$ ipython --no-banner

In [1]: import numpy as np

In [2]: from numpy import linalg as LA

In [3]: np.set_printoptions(precision=2, suppress=True, linewidth=140, sign=" ")

In [4]: feats = 4 * np.eye(4) + np.ones((4, 4))

In [5]: feats
Out[5]: 
array([[ 5.,  1.,  1.,  1.],
       [ 1.,  5.,  1.,  1.],
       [ 1.,  1.,  5.,  1.],
       [ 1.,  1.,  1.,  5.]])

In [6]: evals, evecs = LA.eigh(feats)

In [7]: vec = np.array([2, -2, -2, -1])

In [8]: np.abs(feats).sum(axis=1).max(), np.round(np.abs(evals).max(), 2)
Out[8]: (np.float64(8.0), np.float64(8.0))

In [9]: LA.eigvalsh(feats[1:, 1:])
Out[9]: array([ 4.,  4.,  7.])

In [10]: vec @ feats @ vec
Out[10]: np.float64(61.0)

In [11]: evecs * np.sqrt(evals) @ evecs.T
Out[11]: 
array([[ 2.21,  0.21,  0.21,  0.21],
       [ 0.21,  2.21,  0.21,  0.21],
       [ 0.21,  0.21,  2.21,  0.21],
       [ 0.21,  0.21,  0.21,  2.21]])

In [12]: hat = np.triu(np.array([[1, 0, 1, 2], [1, 1, -2, 0], [1, 0, 0, -1], [2, 0, -2, -2]]), 1) + np.eye(4)

In [13]: A2 = hat @ feats @ LA.inv(hat)

In [14]: print(A2)
[[ 8.  4.  8.  4.]
 [-1.  3. -2. -1.]
 [ 0.  0.  4.  0.]
 [ 1.  1.  2.  5.]]

In [15]: np.poly(A2)
Out[15]: array([   1.,  -20.,  144., -448.,  512.])

In [16]: np.trace(A2), np.trace(feats)
Out[16]: (np.float64(20.0), np.float64(20.0))

In [17]: vec = np.array([1, 2, -4, 1])

In [18]: rhs = A2 @ vec

In [19]: beta, lr = np.zeros(4), 1 / LA.norm(A2, 2) ** 2

In [20]: for i in range(150):
    ...:     beta -= lr * A2.T @ (A2 @ beta - rhs)
    ...:     if i % 50 == 0: print(i, round(LA.norm(A2 @ beta - rhs), 2))
    ...: 
0 15.93
50 0.84
100 0.18

In [21]: beta
Out[21]: array([ 0.99,  2.01, -3.99,  1.  ])

In [22]: round(float(LA.cond(A2)), 2)
Out[22]: 5.76

In [23]: rng = np.random.default_rng(84)

In [24]: z = rng.permutation(4)

In [25]: A2 = feats[:, z] * rng.choice([-1, 1], 4)

In [26]: print(A2)
[[ 5.  1.  1.  1.]
 [ 1.  1.  5.  1.]
 [ 1.  1.  1.  5.]
 [ 1.  5.  1.  1.]]

In [27]: Uu, _, Vt = LA.svd(feats.T @ A2)

In [28]: np.round(LA.lstsq(feats, A2)[0], 2) + 0
Out[28]: 
array([[ 1.,  0.,  0.,  0.],
       [ 0.,  0.,  1.,  0.],
       [ 0.,  0.,  0.,  1.],
       [ 0.,  1.,  0.,  0.]])

In [29]: np.round(Uu @ Vt, 2) + 0
Out[29]: 
array([[ 1.,  0.,  0.,  0.],
       [ 0.,  0.,  1.,  0.],
       [ 0.,  0.,  0.,  1.],
       [ 0.,  1.,  0.,  0.]])

In [30]: X = np.loadtxt("w.csv", delimiter=",")

In [31]: print(X)
[[ 1.  -0.9 -1.2  0.3]
 [-1.   1.8 -0.5 -1.4]
 [ 0.8 -0.4  0.   0.5]]

In [32]: r0, g = X[0], X[1]

In [33]: r0 @ r0
Out[33]: np.float64(3.34)

In [34]: print(r0 @ g)
-2.44

In [35]: p = (r0 @ g) / (r0 @ r0) * r0

In [36]: LA.matrix_rank(np.outer(r0, g))
Out[36]: np.int64(1)

In [37]: print(p)
[-0.73  0.66  0.88 -0.22]

In [38]: print(g - p)
[-0.27  1.14 -1.38 -1.18]

In [39]: (g - p) @ r0
Out[39]: np.float64(0.0)

In [40]: round(LA.norm(r0 + g) ** 2 + LA.norm(r0 - g) ** 2, 2)
Out[40]: np.float64(19.58)
